% python3 -q
>>> import numpy as np
>>> import numpy.linalg as la
>>> np.set_printoptions(precision=3, suppress=True, linewidth=100, sign=" ")
>>> rnd = lambda a: np.round(a, 3) + 0
>>> A = np.load("x.npy")
>>> A
array([[ 1,  0,  0,  0,  0,  0,  0,  0],
       [ 0,  0,  0,  0,  0,  0,  0,  0],
       [ 0,  0,  0,  0,  0,  0,  0,  0],
       [ 0,  0,  0,  1,  0,  0,  0,  0],
       [ 0,  0,  0,  0,  0,  0,  0,  0],
       [ 0,  0,  0,  0,  0,  1,  0,  0],
       [ 0,  0,  0,  0,  0,  0,  2,  0],
       [ 0,  0,  0,  0,  0,  0,  0,  1]])
>>> left, sigma, VT = la.svd(A)
>>> np.argmax(sigma[:-1] / (sigma[1:] + 1e-6)) + 1
np.int64(5)
>>> M2 = left[:, :5] @ np.diag(sigma[:5]) @ VT[:5]
>>> rnd(la.norm(A - M2, 2)), sigma[5]
(np.float64(0.0), np.float64(0.0))
>>> rnd(la.norm(A - M2) / la.norm(A))
np.float64(0.0)
>>> M2
array([[ 1.,  0.,  0.,  0.,  0.,  0.,  0.,  0.],
       [ 0.,  0.,  0.,  0.,  0.,  0.,  0.,  0.],
       [ 0.,  0.,  0.,  0.,  0.,  0.,  0.,  0.],
       [ 0.,  0.,  0.,  1.,  0.,  0.,  0.,  0.],
       [ 0.,  0.,  0.,  0.,  0.,  0.,  0.,  0.],
       [ 0.,  0.,  0.,  0.,  0.,  1.,  0.,  0.],
       [ 0.,  0.,  0.,  0.,  0.,  0.,  2.,  0.],
       [ 0.,  0.,  0.,  0.,  0.,  0.,  0.,  1.]])
>>> la.matrix_rank(A, rtol=0.05)
np.int64(5)
>>> np.abs(A - M2).max()
np.float64(0.0)
>>> M2 @ M2
array([[ 1.,  0.,  0.,  0.,  0.,  0.,  0.,  0.],
       [ 0.,  0.,  0.,  0.,  0.,  0.,  0.,  0.],
       [ 0.,  0.,  0.,  0.,  0.,  0.,  0.,  0.],
       [ 0.,  0.,  0.,  1.,  0.,  0.,  0.,  0.],
       [ 0.,  0.,  0.,  0.,  0.,  0.,  0.,  0.],
       [ 0.,  0.,  0.,  0.,  0.,  1.,  0.,  0.],
       [ 0.,  0.,  0.,  0.,  0.,  0.,  4.,  0.],
       [ 0.,  0.,  0.,  0.,  0.,  0.,  0.,  1.]])
>>> try:
...     la.inv(M2)
... except la.LinAlgError as e:
...     print(repr(e))
... 
LinAlgError('Singular matrix')
>>> rnd(np.sort(la.eigvals(M2)))
array([ 0.,  0.,  0.,  1.,  1.,  1.,  1.,  2.])
>>> vals, evecs = la.eigh(A)
>>> x0 = np.array([4, 0, 5, 4, 3, 5, 4, 1])
>>> rnd(x0 @ A @ x0 / (x0 @ x0)), vals[0], vals[-1]
(np.float64(0.833), np.float64(0.0), np.float64(2.0))
>>> x0 @ A @ x0
np.int64(90)
>>> evecs * np.abs(vals) @ evecs.T
array([[ 1.,  0.,  0.,  0.,  0.,  0.,  0.,  0.],
       [ 0.,  0.,  0.,  0.,  0.,  0.,  0.,  0.],
       [ 0.,  0.,  0.,  0.,  0.,  0.,  0.,  0.],
       [ 0.,  0.,  0.,  1.,  0.,  0.,  0.,  0.],
       [ 0.,  0.,  0.,  0.,  0.,  0.,  0.,  0.],
       [ 0.,  0.,  0.,  0.,  0.,  1.,  0.,  0.],
       [ 0.,  0.,  0.,  0.,  0.,  0.,  2.,  0.],
       [ 0.,  0.,  0.,  0.,  0.,  0.,  0.,  1.]])
>>> np.abs(A).sum(axis=1).max(), np.abs(vals).max()
(np.int64(2), np.float64(2.0))
>>> left, sigma, VT = la.svd(A)
>>> evecs = VT[:(sigma > 1e-8).sum()]
>>> rng = np.random.default_rng(91762)
>>> x0 = A[4] + -2 * A[7] + rng.integers(2) * np.eye(8)[7]
>>> x0
array([ 0.,  0.,  0.,  0.,  0.,  0.,  0., -2.])
>>> evecs.T @ evecs
array([[ 1.,  0.,  0.,  0.,  0.,  0.,  0.,  0.],
       [ 0.,  0.,  0.,  0.,  0.,  0.,  0.,  0.],
       [ 0.,  0.,  0.,  0.,  0.,  0.,  0.,  0.],
       [ 0.,  0.,  0.,  1.,  0.,  0.,  0.,  0.],
       [ 0.,  0.,  0.,  0.,  0.,  0.,  0.,  0.],
       [ 0.,  0.,  0.,  0.,  0.,  1.,  0.,  0.],
       [ 0.,  0.,  0.,  0.,  0.,  0.,  1.,  0.],
       [ 0.,  0.,  0.,  0.,  0.,  0.,  0.,  1.]])
>>> M2 = np.array([[1, 3, -2],
...     [-2, -2, -2],
...     [2, -3, 1],
...     [2, 2, 3],
...     [-1, 3, -1],
...     [-2, -2, -3],
...     [1, -3, -3],
...     [2, 0, 2],
...     [1, 0, 0],
...     [-2, -3, -3],
...     [-1, -3, 0],
...     [-3, 3, -1]])
>>> Z = np.array([[4, -3, -4, -6], [4, 3, -9, 1], [-3, -6, 8, 7]])
>>> arr = M2 @ Z
>>> arr
array([[ 22,  18, -47, -17],
       [-10,  12,  10,  -4],
       [ -7, -21,  27,  -8],
       [  7, -18,  -2,  11],
       [ 11,  18, -31,   2],
       [ -7,  18,   2, -11],
       [  1,   6,  -1, -30],
       [  2, -18,   8,   2],
       [  4,  -3,  -4,  -6],
       [-11,  15,  11, -12],
       [-16,  -6,  31,   3],
       [  3,  24, -23,  14]])
>>> M2 = arr / np.sqrt((arr ** 2).mean(axis=1, keepdims=True))
>>> rnd(la.norm(M2, axis=1))
array([ 2.,  2.,  2.,  2.,  2.,  2.,  2.,  2.,  2.,  2.,  2.,  2.])
>>> la.matrix_rank(M2) == la.matrix_rank(arr)
np.True_
>>> rnd(M2[3])
array([ 0.627, -1.613, -0.179,  0.986])
>>> r = la.matrix_rank(arr)
>>> r
np.int64(3)
>>> ns = la.svd(arr)[2][r:].T
>>> np.allclose(arr @ ns, 0)
True
>>> la.matrix_rank(arr.T @ arr), la.matrix_rank(arr @ arr.T)
(np.int64(3), np.int64(3))
>>> [int(la.matrix_rank(np.delete(arr, i, axis=0))) for i in range(12)]
[3, 3, 3, 3, 3, 3, 3, 3, 3, 3, 3, 3]
>>> rnd(ns[:, 0] / ns[np.abs(ns[:, 0]).round(6).argmax(), 0])
array([ 1.   ,  0.379,  0.581,  0.09 ])
>>> rnd(arr @ ns)
array([[ 0.],
       [ 0.],
       [ 0.],
       [ 0.],
       [ 0.],
       [ 0.],
       [ 0.],
       [ 0.],
       [ 0.],
       [ 0.],
       [ 0.],
       [ 0.]])
>>> X = np.load("dump.npy")
>>> X
array([[ 1.   ,  0.9  ,  0.81 ,  0.729,  0.656,  0.59 ],
       [ 0.9  ,  1.   ,  0.9  ,  0.81 ,  0.729,  0.656],
       [ 0.81 ,  0.9  ,  1.   ,  0.9  ,  0.81 ,  0.729],
       [ 0.729,  0.81 ,  0.9  ,  1.   ,  0.9  ,  0.81 ],
       [ 0.656,  0.729,  0.81 ,  0.9  ,  1.   ,  0.9  ],
       [ 0.59 ,  0.656,  0.729,  0.81 ,  0.9  ,  1.   ]])
>>> lab = arr[:, 3] > np.median(arr[:, 3])
>>> u = arr[lab].mean(axis=0) - arr[~lab].mean(axis=0)
>>> rnd((((arr - arr.mean(axis=0)) @ u > 0) == lab).mean())
np.float64(0.917)
>>> ((arr - arr.mean(axis=0)) @ u > 0).astype(int)
array([ 0,  1,  1,  1,  1,  0,  0,  1,  0,  0,  1,  1])
>>> rnd(u)
array([-0.833, -3.5  ,  0.833, 18.667])
>>> Lm = la.cholesky(X)
>>> rnd(np.diag(Lm) ** 2)
array([ 1.  ,  0.19,  0.19,  0.19,  0.19,  0.19])
>>> la.eigvalsh(X).min() > 0
np.True_
>>> rnd(Lm @ Lm.T)
array([[ 1.   ,  0.9  ,  0.81 ,  0.729,  0.656,  0.59 ],
       [ 0.9  ,  1.   ,  0.9  ,  0.81 ,  0.729,  0.656],
       [ 0.81 ,  0.9  ,  1.   ,  0.9  ,  0.81 ,  0.729],
       [ 0.729,  0.81 ,  0.9  ,  1.   ,  0.9  ,  0.81 ],
       [ 0.656,  0.729,  0.81 ,  0.9  ,  1.   ,  0.9  ],
       [ 0.59 ,  0.656,  0.729,  0.81 ,  0.9  ,  1.   ]])
>>> rnd(Lm)
array([[ 1.   ,  0.   ,  0.   ,  0.   ,  0.   ,  0.   ],
       [ 0.9  ,  0.436,  0.   ,  0.   ,  0.   ,  0.   ],
       [ 0.81 ,  0.392,  0.436,  0.   ,  0.   ,  0.   ],
       [ 0.729,  0.353,  0.392,  0.436,  0.   ,  0.   ],
       [ 0.656,  0.318,  0.353,  0.392,  0.436,  0.   ],
       [ 0.59 ,  0.287,  0.318,  0.353,  0.392,  0.436]])
